% ipython --no-banner

In [1]: import numpy as np

In [2]: from numpy import linalg as LA

In [3]: np.set_printoptions(suppress=True, linewidth=100)

In [4]: K = np.load("block17.npy")

In [5]: print(K)
[[ 1 -1  1 -1 -1  1 -1  1]
 [ 1  1  1  1  1  1  1  1]
 [ 1 -1 -1  1 -1  1  1 -1]]

In [6]: # column 4 repeats column 1

In [7]: print(K.reshape(2, -1))
[[ 1 -1  1 -1 -1  1 -1  1  1  1  1  1]
 [ 1  1  1  1  1 -1 -1  1 -1  1  1 -1]]

In [8]: t3 = K.reshape(3, 2, -1)

In [9]: print(np.einsum("ihd,ihd->ih", t3, t3))
[[4 4]
 [4 4]
 [4 4]]

In [10]: print(t3.transpose(1, 0, 2))
[[[ 1 -1  1 -1]
  [ 1  1  1  1]
  [ 1 -1 -1  1]]

 [[-1  1 -1  1]
  [ 1  1  1  1]
  [-1  1  1 -1]]]

In [11]: K @ K
Traceback (most recent call last):
  Cell In[11], line 1
    K @ K
ValueError: matmul: Input operand 1 has a mismatch in its core dimension 0, with gufunc signature (n?,k),(k,m?)->(n?,m?) (size 3 is different from 8)


In [12]: G = K.T @ K

In [13]: print(LA.matrix_rank(G))
3

In [14]: out = K[0, 0] * K[1:] - np.outer(K[1:, 0], K[0])

In [15]: print(out)
[[ 0  2  0  2  2  0  2  0]
 [ 0  0 -2  2  0  0  2 -2]]

In [16]: print(K[:, 0] / K[0, 0])
[1. 1. 1.]

In [17]: f, v = K[2], K[1]

In [18]: print(f @ f)
8

In [19]: pr = (f @ v) / (f @ f) * f

In [20]: print(v - pr)
[1. 1. 1. 1. 1. 1. 1. 1.]

In [21]: print(np.outer(f, v))
[[ 1  1  1  1  1  1  1  1]
 [-1 -1 -1 -1 -1 -1 -1 -1]
 [-1 -1 -1 -1 -1 -1 -1 -1]
 [ 1  1  1  1  1  1  1  1]
 [-1 -1 -1 -1 -1 -1 -1 -1]
 [ 1  1  1  1  1  1  1  1]
 [ 1  1  1  1  1  1  1  1]
 [-1 -1 -1 -1 -1 -1 -1 -1]]

In [22]: out = np.array([[5, 3, 3], [3, 0, 5], [0, 1, 0]])

In [23]: basis = np.array([[1, -3], [-1, 0]])

In [24]: J = np.block([[out, np.zeros((3, 2))], [np.zeros((2, 3)), basis]])

In [25]: print(J)
[[ 5.  3.  3.  0.  0.]
 [ 3.  0.  5.  0.  0.]
 [ 0.  1.  0.  0.  0.]
 [ 0.  0.  0.  1. -3.]
 [ 0.  0.  0. -1.  0.]]

In [26]: # 2 groups of indices that never mix

In [27]: x0 = np.array([-5, -1, 3, -4, -3])

In [28]: y = J @ x0

In [29]: coef, lr = np.zeros(5), 1 / LA.norm(J, 2) ** 2

In [30]: for i in range(20):
    ...:     coef -= lr * J.T @ (J @ coef - y)
    ...:     if i % 5 == 0: print(i, round(LA.norm(J @ coef - y), 2))
    ...: 
0 12.4
5 7.48
10 5.41
15 4.57

In [31]: print(coef.round(2))
[-2.68 -2.97  1.41 -0.56 -1.66]

In [32]: proj = np.triu(np.array([[1, 0, 2, 0, 3],
    ...:     [3, 0, 3, 3, 0],
    ...:     [1, 1, 1, 1, 2],
    ...:     [2, 1, 0, 0, 3],
    ...:     [3, 3, 1, 1, 2]]), 1) + np.eye(5)

In [33]: out = proj @ J @ LA.inv(proj)

In [34]: print(proj @ J - J @ proj)
[[  0.   2. -19. -15. -21.]
 [  0.   3.  -6.  -2. -28.]
 [  0.   0.  -3.  -4.  -3.]
 [  0.   0.   0.  -3.  -3.]
 [  0.   0.   0.   0.   3.]]

In [35]: print(out)
[[  5.   5. -22.   4.  17.]
 [  3.   3. -10.   4. -10.]
 [  0.   1.  -3.  -1.   6.]
 [  0.   0.   0.  -2.   3.]
 [  0.   0.   0.  -1.   3.]]

In [36]: print(LA.matrix_rank(out))
5

In [37]: print(np.trace(out), np.trace(J))
6.0 6.0

In [38]: E = np.arange(16).reshape(4, 4) + 2

In [39]: print(E)
[[ 2  3  4  5]
 [ 6  7  8  9]
 [10 11 12 13]
 [14 15 16 17]]

In [40]: print(np.allclose(E, E.T))
False

In [41]: print(E @ E)
[[132 146 160 174]
 [260 290 320 350]
 [388 434 480 526]
 [516 578 640 702]]

In [42]: E.inv()
Traceback (most recent call last):
  Cell In[42], line 1
    E.inv()
AttributeError: 'numpy.ndarray' object has no attribute 'inv'


In [43]: print(np.allclose(E @ E.T, E.T @ E))
False

In [44]: print((E - E.T) / 2)
[[ 0.  -1.5 -3.  -4.5]
 [ 1.5  0.  -1.5 -3. ]
 [ 3.   1.5  0.  -1.5]
 [ 4.5  3.   1.5  0. ]]

In [45]: proj = np.triu(np.array([[-3, -3, 3, 1], [3, -1, 2, 3], [-3, -3, 1, 0], [-3, 1, 2, -2]]), 1) + np.eye(4)

In [46]: out = proj @ E @ LA.inv(proj)

In [47]: print(np.round(LA.det(out), 2))
0.0

In [48]: print(np.trace(out), np.trace(E))
38.0 38

In [49]: print(proj @ E - E @ proj)
[[ 26.  33.  16.  18.]
 [ 62.  85.  40.  50.]
 [  0.  30. -52. -43.]
 [  0.  42. -72. -59.]]

In [50]: print(np.round(np.poly(out), 2) + 0)
[  1. -38. -80.   0.   0.]

In [51]: print(LA.matrix_rank(out))
2

In [52]: print(np.round(E @ LA.pinv(E) @ E, 2))
[[ 2.  3.  4.  5.]
 [ 6.  7.  8.  9.]
 [10. 11. 12. 13.]
 [14. 15. 16. 17.]]

In [53]: print(np.allclose(E[:-1].T @ LA.lstsq(E[:-1].T, E[-1])[0], E[-1]))
True

In [54]: print(np.unique(E.round(6), axis=0).shape)
(4, 4)

In [55]: rk = LA.matrix_rank(E)

In [56]: print(rk)
2

In [57]: N = LA.svd(E)[2][rk:].T

In [58]: print(np.round(N @ N.T, 2))
[[ 0.3 -0.4 -0.1  0.2]
 [-0.4  0.7 -0.2 -0.1]
 [-0.1 -0.2  0.7 -0.4]
 [ 0.2 -0.1 -0.4  0.3]]

In [59]: print([int(LA.matrix_rank(E[:, :j + 1])) for j in range(4)])
[1, 2, 2, 2]

In [60]: print([int(LA.matrix_rank(E[:i])) for i in range(1, len(E) + 1)])
[1, 2, 2, 2]

In [61]: left, s, vt = LA.svd(E)

In [62]: vecs = vt[:(s > 1e-8).sum()]

In [63]: rng = np.random.default_rng(798)

In [64]: x0 = E[2] + -3 * E[0] + rng.integers(2) * np.eye(4)[0]

In [65]: print(x0)
[ 4.  2.  0. -2.]

In [66]: print(np.allclose(vecs.T @ vecs @ x0, x0))
True

In [67]: m1 = np.load("mat.npy")

In [68]: print(m1)
[[ 2  0  0]
 [-1 -1  0]
 [-2  1  1]]

In [69]: # triangular: eigenvalues sit on the diagonal

In [70]: idx = rng.permutation(3)

In [71]: out = m1[:, idx] * rng.choice([-1, 1], 3)

In [72]: print(out)
[[ 2  0  0]
 [-1  1  0]
 [-2 -1 -1]]

In [73]: left, _, vt = LA.svd(m1.T @ out)

In [74]: print(np.round(left @ vt, 2) + 0)
[[ 1.  0.  0.]
 [ 0. -1.  0.]
 [ 0.  0. -1.]]

In [75]: feats = np.loadtxt("arr.csv", delimiter=",")

In [76]: print(feats)
[[-1.  0.  1.]
 [ 2.  3.  4.]
 [ 5.  6.  7.]
 [ 8.  9. 10.]]

In [77]: # rank 2

In [78]: ang = np.radians(135)

In [79]: Rm = np.eye(3)

In [80]: Rm[1, 1] = Rm[2, 2] = np.cos(ang)

In [81]: Rm[1, 2], Rm[2, 1] = -np.sin(ang), np.sin(ang)

In [82]: print(Rm.round(2))
[[ 1.    0.    0.  ]
 [ 0.   -0.71 -0.71]
 [ 0.    0.71 -0.71]]

In [83]: out = feats @ Rm.T

In [84]: print(np.round(np.abs(out - feats).max(axis=0), 2))
[ 0.   22.44 10.71]

In [85]: print(np.round(LA.svd(feats, compute_uv=False), 2) + 0, np.round(LA.svd(out, compute_uv=False), 2) + 0)
[19.58  1.68  0.  ] [19.58  1.68  0.  ]

In [86]: print(np.allclose(feats @ feats.T, out @ out.T))
True

In [87]: print(np.allclose(LA.norm(feats, axis=1), LA.norm(out, axis=1)))
True

In [88]: print(out.round(2))
[[ -1.    -0.71  -0.71]
 [  2.    -4.95  -0.71]
 [  5.    -9.19  -0.71]
 [  8.   -13.44  -0.71]]

In [89]: rk = LA.matrix_rank(out)

In [90]: print(rk)
2

In [91]: N = LA.svd(out)[2][rk:].T

In [92]: print(np.round(out @ N, 2) + 0)
[[0.]
 [0.]
 [0.]
 [0.]]

In [93]: print([int(LA.matrix_rank(np.delete(out, i, axis=0))) for i in range(4)])
[2, 2, 2, 2]

In [94]: print(N.shape)
(3, 1)

In [95]: print(LA.matrix_rank(out.T @ out), LA.matrix_rank(out @ out.T))
2 2

In [96]: M = np.loadtxt("sample5.csv", delimiter=",")

In [97]: print(M)
[[-6. -3. -3.]
 [-6. -3. -3.]
 [ 2.  1.  1.]]

In [98]: # null space of dimension 2

In [99]: print([round(float(x), 2) for x in LA.svd(M, compute_uv=False)[:3]])
[10.68, 0.0, 0.0]

In [100]: print(np.argsort(-LA.norm(M, axis=0).round(6), kind="stable")[:3])
[0 1 2]

In [101]: left, s, vt = LA.svd(M)

In [102]: vecs = vt[:(s > 1e-8).sum()]

In [103]: x0 = M[2] + 3 * M[1] + rng.integers(2) * np.eye(3)[2]

In [104]: print(x0)
[-16.  -8.  -7.]

In [105]: print(np.round(np.diag(vecs.T @ vecs), 2))
[0.67 0.17 0.17]

In [106]: print(LA.matrix_rank(np.vstack([M, x0])))
2

In [107]: print(np.round(vecs.T @ vecs, 2))
[[0.67 0.33 0.33]
 [0.33 0.17 0.17]
 [0.33 0.17 0.17]]

In [108]: print(round(LA.norm(x0 - vecs.T @ vecs @ x0), 2))
0.91

In [109]: print(np.allclose(vecs.T @ vecs @ x0, x0))
False

In [110]: proj = np.triu(np.array([[-1, 0, -1], [2, 0, -1], [-2, 1, 2]]), 1) + np.eye(3)

In [111]: out = proj @ M @ LA.inv(proj)

In [112]: print(np.round(np.poly(out), 2) + 0)
[1. 8. 0. 0.]

In [113]: print(np.trace(out), np.trace(M))
-8.0 -8.0

In [114]: out = np.array([[2, -4], [-9, 2]])

In [115]: basis = np.kron(out, M)

In [116]: print(round(LA.norm(basis, 2), 2), round(LA.norm(out, 2) * LA.norm(M, 2), 2))
103.58 103.58

In [117]: f = np.array([2, 3, 2])

In [118]: v = np.array([1, -3, 8, -8, -9])

In [119]: data = f[:, None] + v[None, :]

In [120]: print(data)
[[ 3 -1 10 -6 -7]
 [ 4  0 11 -5 -6]
 [ 3 -1 10 -6 -7]]

In [121]: left, s, vt = LA.svd(data)

In [122]: print(s.round(2) + 0)
[24.18  1.83  0.  ]

In [123]: out = left[:, :2] @ np.diag(s[:2]) @ vt[:2]

In [124]: print(round(np.abs(data - out).max(), 2))
0.0

In [125]: print(round(float(LA.norm(data - out) / LA.norm(data)), 2))
0.0

In [126]: print(out.round(2) + 0)
[[ 3. -1. 10. -6. -7.]
 [ 4.  0. 11. -5. -6.]
 [ 3. -1. 10. -6. -7.]]

In [127]: F = np.eye(5, dtype=int)[rng.permutation(5)]

In [128]: print(F)
[[0 0 0 1 0]
 [0 0 1 0 0]
 [0 1 0 0 0]
 [1 0 0 0 0]
 [0 0 0 0 1]]

In [129]: # keeps lengths

In [130]: out = np.array([[1, 0, 2], [-1, -3, 1], [1, 2, -2], [0, -3, 1], [2, -1, 2]])

In [131]: print(np.einsum("ik,kj->ij", F, out))
[[ 0 -3  1]
 [ 1  2 -2]
 [-1 -3  1]
 [ 1  0  2]
 [ 2 -1  2]]

In [132]: print(np.vstack([F, out.T]).shape)
(8, 5)

In [133]: print(np.einsum("ij,ij->i", F, F))
[1 1 1 1 1]

In [134]: print(np.einsum("ik,kj->ji", F, out))
[[ 0  1 -1  1  2]
 [-3  2 -3  0 -1]
 [ 1 -2  1  2  2]]

In [135]: print(LA.matrix_rank(F @ out))
3

In [136]: vals, vecs = LA.eigh(F)

In [137]: x0 = np.array([-1, 3, -1, -1, -4])

In [138]: print(round(float(x0 @ F @ x0 / (x0 @ x0)), 2), vals[0], vals[-1])
0.43 -1.0 1.0

In [139]: print(np.abs(F).sum(axis=1).max(), np.abs(vals).max())
1 1.0

In [140]: print(np.round(LA.norm(F, axis=0), 2))
[1. 1. 1. 1. 1.]

In [141]: print(F[:, 4] @ F[:, 1])
0

In [142]: out = LA.invert(J)
Traceback (most recent call last):
  Cell In[142], line 1
    out = LA.invert(J)
AttributeError: module 'numpy.linalg' has no attribute 'invert'


In [143]: out = LA.inv(J)

In [144]: print(np.allclose(out, J.T))
False

In [145]: print(round(float(LA.det(J) * LA.det(out)), 2))
1.0

In [146]: print(round(float(LA.cond(J)), 2))
12.67

In [147]: print((np.abs(out) > 1e-9).astype(int))
[[1 1 1 0 0]
 [0 0 1 0 0]
 [1 1 1 0 0]
 [0 0 0 0 1]
 [0 0 0 1 1]]

In [148]: print(np.round(LA.inv(out), 2) + 0)
[[ 5.  3.  3.  0.  0.]
 [ 3.  0.  5.  0.  0.]
 [ 0.  1.  0.  0.  0.]
 [ 0.  0.  0.  1. -3.]
 [ 0.  0.  0. -1.  0.]]
